In [1]: import numpy as np

In [2]: import numpy.linalg as la

In [3]: np.set_printoptions(precision=1, suppress=True, linewidth=140, floatmode="fixed")

In [4]: def tidy(a):
   ...:     return np.round(a, 1) + 0
   ...: 

In [5]: W0 = np.array([[0, 0, 0, 4, 12, 8],
   ...:     [0, 0, 0, 4, 0, 0],
   ...:     [0, 0, 0, 8, 8, 8],
   ...:     [5, 15, 10, -4, -12, -8],
   ...:     [5, 0, 0, -4, 0, 0],
   ...:     [10, 10, 10, -8, -8, -8]])

In [6]: w1 = np.array([[-5, 5, -3, -3, -5],
   ...:     [4, 7, 9, 7, 9],
   ...:     [-1, 5, -6, -3, 2],
   ...:     [2, 8, 4, -4, -5],
   ...:     [-1, 1, 3, 5, 9],
   ...:     [-1, -3, -3, -5, 7]])

In [7]: c = np.array([-3, -1, -4, 7, 7])

In [8]: H = np.maximum(W0 @ w1 + c, 0)

In [9]: print(tidy((H > 0).mean(axis=0)))
[0.3 0.8 0.7 0.7 0.5]

In [10]: basis = np.array([[1, 0], [1, 2], [-1, 3], [3, 2], [1, -1]])

In [11]: print((H @ basis).round(6).argmax(axis=1))
[0 1 0 1 0 1]

In [12]: rng = np.random.default_rng(7813)

In [13]: Y = W0 + rng.integers(-2, 3, (6, 1)) @ rng.integers(-2, 3, (1, 6))

In [14]: print(Y)
[[  0   0   0   4  12   8]
 [  0   0   0   4   0   0]
 [  2  -2  -2  12   6   8]
 [  7  13   8   0 -14  -8]
 [  4   1   1  -6   1   0]
 [ 11   9   9  -6  -9  -8]]

In [15]: print(tidy(la.svd(Y - W0, compute_uv=False)))
[8.9 0.0 0.0 0.0 0.0 0.0]

In [16]: J = np.load("block4.npy")

In [17]: print(J)
[[ 1  1  1]
 [ 2  1  1]
 [ 5  3  3]
 [ 6  5  5]
 [ 7  6  6]
 [ 9  8  7]
 [ 9  9  7]
 [ 9 12  7]
 [12 14  9]
 [14 14 12]
 [14 14 13]
 [14 15 16]
 [14 18 19]
 [14 18 22]
 [15 21 24]
 [15 22 27]
 [16 24 28]
 [19 27 29]
 [22 28 29]
 [24 29 32]
 [25 29 35]
 [26 29 37]]

In [18]: print(W0.reshape(2, -1))
[[  0   0   0   4  12   8   0   0   0   4   0   0   0   0   0   8   8   8]
 [  5  15  10  -4 -12  -8   5   0   0  -4   0   0  10  10  10  -8  -8  -8]]

In [19]: print(W0.reshape(-1, 2))
[[  0   0]
 [  0   4]
 [ 12   8]
 [  0   0]
 [  0   4]
 [  0   0]
 [  0   0]
 [  0   8]
 [  8   8]
 [  5  15]
 [ 10  -4]
 [-12  -8]
 [  5   0]
 [  0  -4]
 [  0   0]
 [ 10  10]
 [ 10  -8]
 [ -8  -8]]

In [20]: print(W0.ravel(order="F"))
[  0   0   0   5   5  10   0   0   0  15   0  10   0   0   0  10   0  10   4   4   8  -4  -4  -8  12   0   8 -12   0  -8   8   0   8  -8
   0  -8]

In [21]: t3 = W0.reshape(6, 2, -1)

In [22]: print(np.einsum("ihd,ihd->ih", t3, t3))
[[  0 224]
 [  0  16]
 [  0 192]
 [350 224]
 [ 25  16]
 [300 192]]

In [23]: print(np.einsum("ihd,jhd->hij", t3, t3).shape)
(2, 6, 6)

In [24]: print(t3[:, 0])
[[ 0  0  0]
 [ 0  0  0]
 [ 0  0  0]
 [ 5 15 10]
 [ 5  0  0]
 [10 10 10]]

In [25]: print(t3.transpose(1, 0, 2))
[[[  0   0   0]
  [  0   0   0]
  [  0   0   0]
  [  5  15  10]
  [  5   0   0]
  [ 10  10  10]]

 [[  4  12   8]
  [  4   0   0]
  [  8   8   8]
  [ -4 -12  -8]
  [ -4   0   0]
  [ -8  -8  -8]]]

In [26]: print(t3.sum(axis=1))
[[ 4 12  8]
 [ 4  0  0]
 [ 8  8  8]
 [ 1  3  2]
 [ 1  0  0]
 [ 2  2  2]]

In [27]: print(np.swapaxes(t3, 1, 2)[5])
[[10 -8]
 [10 -8]
 [10 -8]]
